$ python3 -q
>>> import numpy as np
>>> np.set_printoptions(precision=2, suppress=True, linewidth=200, sign=" ")
>>> rng = np.random.default_rng(18901)
>>> feats = np.eye(4, dtype=int)[rng.permutation(4)] * np.array([1, -3, -1, 1])
>>> print(feats)
[[ 0  0  0  1]
 [ 1  0  0  0]
 [ 0 -3  0  0]
 [ 0  0 -1  0]]
>>> print(round(float(np.linalg.det(feats[::-1])), 2))
-3.0
>>> print(round(np.linalg.det(2 * feats), 2), round(np.linalg.det(feats), 2))
-48.0 -3.0
>>> print(np.linalg.eigvals(feats))
[-1.32+0.j   -0.  +1.32j -0.  -1.32j  1.32+0.j  ]
>>> print(np.einsum("ij,ji->", feats, feats))
0
>>> u, v = feats[0], feats[3]
>>> print(u @ v)
0
>>> p = (u @ v) / (u @ u) * u
>>> print(v - p)
[ 0.  0. -1.  0.]
>>> print(np.linalg.matrix_rank(np.outer(u, v)))
1
>>> print(feats @ feats.T)
[[ 1  0  0  0]
 [ 0  1  0  0]
 [ 0  0  9  0]
 [ 0  0  0  1]]
>>> print(np.linalg.pinv(feats))
[[ 0.    1.    0.    0.  ]
 [ 0.    0.   -0.33  0.  ]
 [ 0.    0.    0.   -1.  ]
 [ 1.    0.    0.    0.  ]]
>>> print(feats.T @ feats)
[[ 1  0  0  0]
 [ 0  9  0  0]
 [ 0  0  1  0]
 [ 0  0  0  1]]
>>> print(np.linalg.matrix_rank(feats))
4
>>> print(feats.shape)
(4, 4)
>>> print(np.linalg.svd(feats, compute_uv=False))
[ 3.  1.  1.  1.]
>>> print(round(np.linalg.norm(feats), 2))
3.46
>>> print(feats.sum(axis=0))
[ 1 -3 -1  1]
>>> print(feats.mean(axis=0))
[ 0.25 -0.75 -0.25  0.25]
>>> print(feats.sum(axis=1))
[ 1  1 -3 -1]
>>> print(np.unravel_index(np.abs(feats).argmax(), feats.shape))
(np.int64(2), np.int64(1))
>>> m1 = np.load("arr.npy")
>>> print(m1)
[[-4  1 -4  1 -4  1]
 [ 3  3  3  3  3  3]
 [-2  1 -2  1 -2  1]
 [-4  1 -4  1 -4  1]
 [ 3  3  3  3  3  3]
 [-2  1 -2  1 -2  1]]
>>> print(np.round(np.linalg.norm(feats[1] - feats[3]), 2))
1.41
>>> print(np.linalg.norm(feats, axis=1))
[ 1.  1.  3.  1.]
>>> rk = np.linalg.matrix_rank(m1)
>>> print(rk)
2
>>> N = np.linalg.svd(m1)[2][rk:].T
>>> print(np.linalg.matrix_rank(m1.T @ m1), np.linalg.matrix_rank(m1 @ m1.T))
2 2
>>> print([int(np.linalg.matrix_rank(m1[:i])) for i in range(1, len(m1) + 1)])
[1, 2, 2, 2, 2, 2]
>>> print(N.shape)
(6, 4)
>>> print([int(np.linalg.matrix_rank(np.delete(m1, i, axis=0))) for i in range(6)])
[2, 2, 2, 2, 2, 2]
>>> X = np.load("run2.npy")
>>> print(X)
[[ 3  0  0  0  0]
 [ 0  3  0  0  0]
 [ 0  0  3  0  0]
 [ 0  0  0  0  0]
 [ 0  0  0  0  0]]
>>> vals, vecs = np.linalg.eigh(X)
>>> x0 = np.array([1, 2, 4, 7, 6])
>>> print(vecs * np.maximum(vals, 0) @ vecs.T)
[[ 3.  0.  0.  0.  0.]
 [ 0.  3.  0.  0.  0.]
 [ 0.  0.  3.  0.  0.]
 [ 0.  0.  0.  0.  0.]
 [ 0.  0.  0.  0.  0.]]
>>> print(np.abs(X).sum(axis=1).max(), np.abs(vals).max())
3 3.0
>>> print(x0 @ X @ x0)
63
>>> print(np.round(x0 @ X @ x0 / (x0 @ x0), 2), vals[0], vals[-1])
0.59 0.0 3.0
>>> print(vecs * np.abs(vals) @ vecs.T)
[[ 3.  0.  0.  0.  0.]
 [ 0.  3.  0.  0.  0.]
 [ 0.  0.  3.  0.  0.]
 [ 0.  0.  0.  0.  0.]
 [ 0.  0.  0.  0.  0.]]
>>> hat = np.triu(np.array([[2, 2, 2, 0, 2],
...     [0, 1, 0, 0, 0],
...     [0, 0, 0, 1, 2],
...     [0, 1, 0, 0, 1],
...     [1, 0, 2, 2, 0]]), 1) + np.eye(5)
>>> M2 = hat @ X @ np.linalg.inv(hat)
>>> print(np.trace(M2), np.trace(X))
9.0 9
>>> print(np.linalg.matrix_rank(M2))
3
>>> print(hat @ X - X @ hat)
[[ 0.  0.  0.  0. -6.]
 [ 0.  0.  0.  0.  0.]
 [ 0.  0.  0. -3. -6.]
 [ 0.  0.  0.  0.  0.]
 [ 0.  0.  0.  0.  0.]]
>>> M2 = np.array([[0, 2], [0, 1], [0, 0], [2, 0], [1, 2], [1, 3]])
>>> C = np.array([[2, 0, 0, -3], [4, -3, 1, 1]])
>>> arr = M2 @ C
>>> print(arr)
[[ 8 -6  2  2]
 [ 4 -3  1  1]
 [ 0  0  0  0]
 [ 4  0  0 -6]
 [10 -6  2 -1]
 [14 -9  3  0]]
>>> print(np.abs(np.diag(np.linalg.qr(arr)[1])) > 1e-9)
[ True  True False False]
>>> print(round(np.trace(np.linalg.pinv(arr) @ arr), 2))
2.0
>>> print(np.linalg.matrix_rank(arr, rtol=0.1))
2
>>> print(np.argsort(-np.linalg.norm(arr, axis=0).round(6), kind="stable")[:3])
[ 0  1  3]
>>> rk = np.linalg.matrix_rank(arr)
>>> print(rk)
2
>>> N = np.linalg.svd(arr)[2][rk:].T
>>> print(N @ N.T)
[[ 0.28  0.39 -0.13  0.18]
 [ 0.39  0.64  0.12  0.26]
 [-0.13  0.12  0.96 -0.09]
 [ 0.18  0.26 -0.09  0.12]]
>>> print([int(np.linalg.matrix_rank(arr[:i])) for i in range(1, len(arr) + 1)])
[1, 1, 1, 2, 2, 2]
>>> u = np.array([-1, -2])
>>> print(np.cross(arr[0, :3], arr[2, :3]))
[ 0  0  0]
>>> print(np.polyval(u, arr[0]))
[-10   4  -4  -4]
>>> print(np.convolve(arr[0], u))
[ -8 -10  10  -6  -4]
>>> E = np.array([[1, 0, 0, 0], [0, 4, 1, 3], [0, 9, 1, 5], [0, 7, 3, 5]])
>>> print(E)
[[ 1  0  0  0]
 [ 0  4  1  3]
 [ 0  9  1  5]
 [ 0  7  3  5]]
>>> print(round(float(np.linalg.det(E)), 2))
10.0
>>> print((E != 0).astype(int))
[[ 1  0  0  0]
 [ 0  1  1  1]
 [ 0  1  1  1]
 [ 0  1  1  1]]
>>> print((np.linalg.matrix_power((E != 0) + (E.T != 0) + np.eye(4), 4) > 0).astype(int))
[[ 1  0  0  0]
 [ 0  1  1  1]
 [ 0  1  1  1]
 [ 0  1  1  1]]
>>> blk = np.stack([E, -3 * E, E[::-1]])
>>> print(np.linalg.matrix_rank(blk))
[ 4  4  4]
>>> print(blk.sum(axis=0))
[[ -2   7   3   5]
 [  0   1  -1  -1]
 [  0 -14  -1  -7]
 [  1 -14  -6 -10]]
>>> print(blk.shape)
(3, 4, 4)
>>> data = np.loadtxt("w.csv", delimiter=",")
>>> print(data)
[[  2.   4.   0.]
 [  0.   2.   5.]
 [  5.   1.   1.]
 [  2.  12.  20.]]
>>> M2 = data + rng.integers(-2, 3, (4, 1)) @ rng.integers(-2, 3, (1, 3))
>>> print(M2)
[[ 2.  4.  0.]
 [ 0.  0.  1.]
 [ 5. -1. -3.]
 [ 2. 14. 24.]]
>>> print(np.round(np.linalg.svd(M2 - data, compute_uv=False), 2) + 0)
[ 7.75  0.    0.  ]
>>> print(M2 - data)
[[ 0.  0.  0.]
 [ 0. -2. -4.]
 [ 0. -2. -4.]
 [ 0.  2.  4.]]
>>> q, R = np.linalg.qr(data)
>>> print(round(float(abs(R[0, 0])), 2), np.round(np.linalg.norm(data[:, 0]), 2))
5.74 5.74
>>> print(np.allclose(R.T @ R, data.T @ data))
True
>>> print(q)
[[-0.35 -0.16  0.89]
 [-0.   -0.18 -0.28]
 [-0.87  0.41 -0.27]
 [-0.35 -0.88 -0.23]]
>>> print(np.round(np.trace(q @ q.T), 2))
3.0
>>> print(q.shape, R.shape)
(4, 3) (3, 3)
>>> print(np.round(q.T @ q, 2) + 0)
[[ 1.  0.  0.]
 [ 0.  1.  0.]
 [ 0.  0.  1.]]
